In [1]: import numpy as np

In [2]: import numpy.linalg as la

In [3]: np.set_printoptions(precision=1, suppress=True, linewidth=140)

In [4]: data = np.array([[3.0, 3.0, 0.0], [3.0, 3.0, 3.0], [0.0, 3.0, 2.0]])

In [5]: data
Out[5]: 
array([[3., 3., 0.],
       [3., 3., 3.],
       [0., 3., 2.]])

In [6]: ev, V = la.eigh(data)

In [7]: x = np.array([0, -4, 1])

In [8]: print(np.round(x @ data @ x / (x @ x), 1), round(float(ev[0]), 1), np.round(ev[-1], 1))
1.5 -1.5 7.0

In [9]: la.eigvalsh(data[1:, 1:])
Out[9]: array([-0.5,  5.5])

In [10]: V * np.abs(ev) @ V.T
Out[10]: 
array([[3.6, 2.1, 0.8],
       [2.1, 4.4, 1.8],
       [0.8, 1.8, 3. ]])

In [11]: ev, V = la.eig(data)

In [12]: np.round(data @ V[:, 0] - ev[0] * V[:, 0], 1) + 0
Out[12]: array([0., 0., 0.])

In [13]: np.sort(la.eigvals(data.T))
Out[13]: array([-1.5,  2.5,  7. ])

In [14]: ev
Out[14]: array([ 7. ,  2.5, -1.5])

In [15]: W = np.array([[8, -1, -8], [-8, 8, 9], [4, -4, -7]])

In [16]: c = np.array([-3, -4, -3])

In [17]: H = np.maximum(data @ W + c, 0)

In [18]: H
Out[18]: 
array([[ 0., 17.,  0.],
       [ 9.,  5.,  0.],
       [ 0., 12., 10.]])

In [19]: cent = np.array([[-1, 5, 2], [1, -5, 3], [2, 3, -5]])

In [20]: W @ cent
Out[20]: 
array([[-25,  21,  53],
       [ 34, -53, -37],
       [-22,  19,  31]])

In [21]: (H @ cent).round(6).argmax(axis=1)
Out[21]: array([2, 2, 0])

In [22]: proj = np.triu(np.array([[3, -2, -3], [5, 0, 1], [-3, -1, -4]]), 1) + np.eye(3)

In [23]: B = proj @ data @ la.inv(proj)

In [24]: proj @ data - data @ proj
Out[24]: 
array([[-6., -9., -6.],
       [ 0.,  9.,  8.],
       [ 0.,  0., -3.]])

In [25]: print(la.matrix_rank(B))
3

In [26]: mat = np.load("block13.npy")

In [27]: print(mat.round(1) + 0)
[[ 0.8 -0.3  0.1  0.2 -0.1 -0.2 -0.3]
 [-0.3  0.4  0.2  0.5 -0.1 -0.5 -0.5]
 [ 0.1  0.2  0.9 -0.1  0.   0.1  0.2]
 [ 0.2  0.5 -0.1  0.7  0.1  0.3  0.4]
 [-0.1 -0.1  0.   0.1  1.  -0.1 -0.1]
 [-0.2 -0.5  0.1  0.3 -0.1  0.7 -0.4]
 [-0.3 -0.5  0.2  0.4 -0.1 -0.4  0.5]]

In [28]: r0 = np.array([-2, 2, -2, 2, -2, 2, 3])

In [29]: B = mat + np.outer(r0, np.eye(7)[2])

In [30]: np.round(la.det(B) / la.det(mat), 1), round(float(1 + la.solve(mat, r0)[2]), 1)
Out[30]: (np.float64(-0.3), -0.3)

In [31]: print(B.round(1) + 0)
[[ 0.8 -0.3 -1.9  0.2 -0.1 -0.2 -0.3]
 [-0.3  0.4  2.2  0.5 -0.1 -0.5 -0.5]
 [ 0.1  0.2 -1.1 -0.1  0.   0.1  0.2]
 [ 0.2  0.5  1.9  0.7  0.1  0.3  0.4]
 [-0.1 -0.1 -2.   0.1  1.  -0.1 -0.1]
 [-0.2 -0.5  2.1  0.3 -0.1  0.7 -0.4]
 [-0.3 -0.5  3.2  0.4 -0.1 -0.4  0.5]]

In [32]: la.matrix_rank(la.inv(B) - la.inv(mat), tol=1e-8)
Out[32]: np.int64(1)

In [33]: ev, V = la.eigvalsh(mat)
---------------------------------------------------------------------------
ValueError                                Traceback (most recent call last)
Cell In[33], line 1
----> 1 ev, V = la.eigvalsh(mat)

ValueError: too many values to unpack (expected 2)

In [34]: ev, V = la.eigh(mat)

In [35]: la.svd(mat, compute_uv=False)
Out[35]: array([1., 1., 1., 1., 1., 1., 1.])

In [36]: la.eigvalsh(mat + 4 * np.eye(7))
Out[36]: array([3., 5., 5., 5., 5., 5., 5.])

In [37]: np.round(V.T @ mat @ V, 1) + 0
Out[37]: 
array([[-1.,  0.,  0.,  0.,  0.,  0.,  0.],
       [ 0.,  1.,  0.,  0.,  0.,  0.,  0.],
       [ 0.,  0.,  1.,  0.,  0.,  0.,  0.],
       [ 0.,  0.,  0.,  1.,  0.,  0.,  0.],
       [ 0.,  0.,  0.,  0.,  1.,  0.,  0.],
       [ 0.,  0.,  0.,  0.,  0.,  1.,  0.],
       [ 0.,  0.,  0.,  0.,  0.,  0.,  1.]])

In [38]: print(ev)
[-1.  1.  1.  1.  1.  1.  1.]

In [39]: print((ev > 1e-8).sum(), (ev < -1e-8).sum())
6 1

In [40]: B = mat / la.norm(mat, axis=1, keepdims=True)

In [41]: cov = B @ B.T

In [42]: print(la.norm(B, axis=1))
[1. 1. 1. 1. 1. 1. 1.]

In [43]: cov.round(1) + 0
Out[43]: 
array([[1., 0., 0., 0., 0., 0., 0.],
       [0., 1., 0., 0., 0., 0., 0.],
       [0., 0., 1., 0., 0., 0., 0.],
       [0., 0., 0., 1., 0., 0., 0.],
       [0., 0., 0., 0., 1., 0., 0.],
       [0., 0., 0., 0., 0., 1., 0.],
       [0., 0., 0., 0., 0., 0., 1.]])

In [44]: np.degrees(np.arccos(np.clip(cov[5, 2], -1, 1)))
Out[44]: np.float64(90.0)

In [45]: (cov - 2 * np.eye(7)).round(6).argmax(axis=1)
Out[45]: array([1, 0, 0, 0, 0, 0, 0])

In [46]: print(np.argwhere(np.triu(np.abs(cov) > 0.95, 1)))
[]

In [47]: B = np.array([[0, 0], [2, 3], [1, 2], [2, 1], [2, 2], [2, 2], [3, 0]])

In [48]: np.vstack([mat, B.T]).shape
Out[48]: (9, 7)

In [49]: B.T @ mat.T
Out[49]: 
array([[-1.5, -0.8,  1.8,  4.2,  1.5, -0.2,  0.5],
       [-1.1,  0.9,  2.6,  2.6,  1.6,  0.4, -1.9]])

In [50]: B @ mat
---------------------------------------------------------------------------
ValueError                                Traceback (most recent call last)
Cell In[50], line 1
----> 1 B @ mat

ValueError: matmul: Input operand 1 has a mismatch in its core dimension 0, with gufunc signature (n?,k),(k,m?)->(n?,m?) (size 7 is different from 2)

In [51]: la.matrix_rank(np.vstack([mat, B.T]))
Out[51]: np.int64(7)

In [52]: np.einsum("ij,ij->i", mat, mat)
Out[52]: array([1., 1., 1., 1., 1., 1., 1.])

In [53]: np.einsum("ik,kj->ji", mat, B)
Out[53]: 
array([[-1.5, -0.8,  1.8,  4.2,  1.5, -0.2,  0.5],
       [-1.1,  0.9,  2.6,  2.6,  1.6,  0.4, -1.9]])
